$ python -q
>>> import numpy as np
>>> import numpy.linalg as la
>>> np.set_printoptions(precision=2, suppress=True, linewidth=120, sign=" ")
>>> def rnd(a):
...     return np.round(a, 2) + 0
... 
>>> F = np.load("test1.npy")
>>> print(F)
[[ 0.  2.  0.  0.]
 [ 2.  2.  3.  0.]
 [ 0.  1.  2.  0.]
 [ 0.  0.  0.  0.]]
>>> # splits into 2 blocks
>>> left, s, Vt = la.svd(F)
>>> print(np.argmax(s[:-1] / (s[1:] + 1e-6)) + 1)
3
>>> other = left[:, :3] @ np.diag(s[:3]) @ Vt[:3]
>>> print(rnd(la.norm(F - other) / la.norm(F)))
0.0
>>> print(rnd(la.norm(F - other, 2)), s[3])
0.0 0.0
>>> print(la.matrix_rank(F, rtol=0.05))
3
>>> print(np.allclose(F[:-1].T @ la.lstsq(F[:-1].T, F[-1])[0], F[-1]))
True
>>> print(la.lstsq(F[:-1].T, F[-1])[2])
3
>>> print(rnd(F @ la.pinv(F) @ F))
[[ 0.  2.  0.  0.]
 [ 2.  2.  3.  0.]
 [ 0.  1.  2.  0.]
 [ 0.  0.  0.  0.]]
>>> print(F.shape)
(4, 4)
>>> print(F - F[0])
[[ 0.  0.  0.  0.]
 [ 2.  0.  3.  0.]
 [ 0. -1.  2.  0.]
 [ 0. -2.  0.  0.]]
>>> print(rnd(la.norm(F)))
5.1
>>> print(rnd(la.svd(F, compute_uv=False)))
[ 4.7  1.7  1.   0. ]
>>> print(np.abs(F).max())
3.0
>>> print(np.count_nonzero(F))
6
>>> print(np.unravel_index(np.abs(F).argmax(), F.shape))
(np.int64(1), np.int64(2))
>>> P = np.triu(np.array([[7, 7, 9, 5], [0, 4, 5, 4], [0, 8, 7, 1], [3, 1, 5, 6]]), 1) + np.eye(4)
>>> other = P @ F @ la.inv(P)
>>> print(other)
[[ 14. -73. 278. -56.]
 [  2.  -7.  30. -12.]
 [  0.   1.  -3.  -1.]
 [  0.   0.   0.   0.]]
>>> print(P @ F - F @ P)
[[ 14.  23.  29.  -8.]
 [  0.  -9. -18. -21.]
 [  0.   0.  -5.  -6.]
 [  0.   0.   0.   0.]]
